$ python -q
>>> import numpy as np
>>> from numpy import linalg as LA
>>> np.set_printoptions(suppress=True, linewidth=100)
>>> m1 = np.loadtxt("mat.csv", delimiter=",")
>>> print(m1)
[[ 0. -1.  3.  2.]
 [ 1.  0.  0.  3.]
 [-3.  0.  0. -3.]
 [-2. -3.  3.  0.]]
>>> vec = np.array([-3, -3, 3, 2])
>>> y = m1 @ vec
>>> print(y)
[16.  3.  3. 24.]
>>> print(np.round(LA.solve(m1, m1[:, 1]), 3) + 0)
[0. 1. 0. 0.]
>>> print(np.round(LA.solve(m1, -2 * y), 3))
[ 6.  6. -6. -4.]
>>> print(np.round(LA.solve(m1, y + m1[:, 0]), 3))
[-2. -3.  3.  2.]
>>> print(np.round(LA.solve(m1.T, m1[1]), 3) + 0)
[0. 1. 0. 0.]
>>> vec = np.array([1, -4, -3, 4])
>>> print(np.round(LA.svd(m1, compute_uv=False), 3))
[5.553 5.553 1.081 1.081]
>>> print(vec @ m1 @ vec)
0.0
>>> Q = LA.solve(np.eye(4) - m1, np.eye(4) + m1)
>>> print(np.round(LA.det(Q), 3))
1.0
>>> f = np.array([-3, 1, 1, -2])
>>> A2 = m1 + np.outer(f, np.eye(4)[2])
>>> print(LA.matrix_rank(A2 - m1))
1
>>> print(LA.matrix_rank(LA.inv(A2) - LA.inv(m1), tol=1e-8))
1
>>> print(np.round(LA.det(A2) / LA.det(m1), 3), round(float(1 + LA.solve(m1, f)[2]), 3))
-0.5 -0.5
>>> Q = m1.astype(float).copy()
>>> for j in range(4):
...     Q[:, j] -= Q[:, :j] @ (Q[:, :j].T @ Q[:, j])
...     Q[:, j] /= LA.norm(Q[:, j])
... 
>>> print(np.round(Q.T @ m1, 3) + 0)
[[ 3.742  1.604 -1.604  3.207]
 [ 0.     2.726 -3.459 -2.621]
 [ 0.     0.     1.861  1.116]
 [ 0.     0.     0.     1.897]]
>>> print(np.abs(m1).max())
3.0
>>> print(np.round(LA.svd(m1, compute_uv=False), 3))
[5.553 5.553 1.081 1.081]
>>> print(np.unravel_index(np.abs(m1).argmax(), m1.shape))
(np.int64(0), np.int64(2))
>>> print(m1.mean(axis=0))
[-1.  -1.   1.5  0.5]
>>> print(m1 - m1[0])
[[ 0.  0.  0.  0.]
 [ 1.  1. -3.  1.]
 [-3.  1. -3. -5.]
 [-2. -2.  0. -2.]]
>>> data = np.array([[1, -1, 1, -1], [1, 0, 0, 0]])
>>> print(np.round(LA.norm(data, axis=0), 3))
[1.414 1.    1.    1.   ]
>>> print(round(float(LA.norm(data[1], 1)), 3), round(float(LA.norm(data[1], np.inf)), 3))
1.0 1.0
>>> A2 = np.array([[-3, 1, -7], [4, 8, -1]])
>>> W2 = np.kron(A2, data)
>>> print(W2.shape)
(4, 12)
>>> A2 = data / LA.norm(data, axis=1, keepdims=True)
>>> G = A2 @ A2.T
>>> print((G - 2 * np.eye(2)).round(6).argmax(axis=1))
[1 0]
>>> print(np.round(LA.norm(A2, axis=1), 3))
[1. 1.]
>>> print(G)
[[1.  0.5]
 [0.5 1. ]]
>>> print(G[1])
[0.5 1. ]
>>> print(np.diff(data, axis=0))
[[ 0  1 -1  1]]
>>> print(round(float(LA.norm(data)), 3))
2.236
>>> print(np.unravel_index(np.abs(data).argmax(), data.shape))
(np.int64(0), np.int64(0))
>>> print(np.count_nonzero(data))
5
>>> print(np.abs(data).max())
1
>>> print(data.mean(axis=0))
[ 1.  -0.5  0.5 -0.5]
>>> print(LA.matrix_rank(data))
2
>>> X = np.array([[7.0, 0.0, -12.0, -9.0],
...     [0.0, -2.0, 0.0, 0.0],
...     [-12.0, 0.0, 14.0, 12.0],
...     [-9.0, 0.0, 12.0, 7.0]])
>>> print(X)
[[  7.   0. -12.  -9.]
 [  0.  -2.   0.   0.]
 [-12.   0.  14.  12.]
 [ -9.   0.  12.   7.]]
>>> rng = np.random.default_rng(99928)
>>> labels = rng.permutation(4)
>>> print(labels)
[3 2 1 0]
>>> A2 = X[labels][:, labels]
>>> print(np.round(np.sort(np.abs(LA.eigvals(A2))), 3))
[ 2.  2.  2. 32.]
>>> print(A2)
[[  7.  12.   0.  -9.]
 [ 12.  14.   0. -12.]
 [  0.   0.  -2.   0.]
 [ -9. -12.   0.   7.]]
>>> print(np.round(LA.det(A2), 3), np.round(LA.det(X[labels]), 3))
-256.0 -256.0
>>> print(np.allclose(A2, X))
False
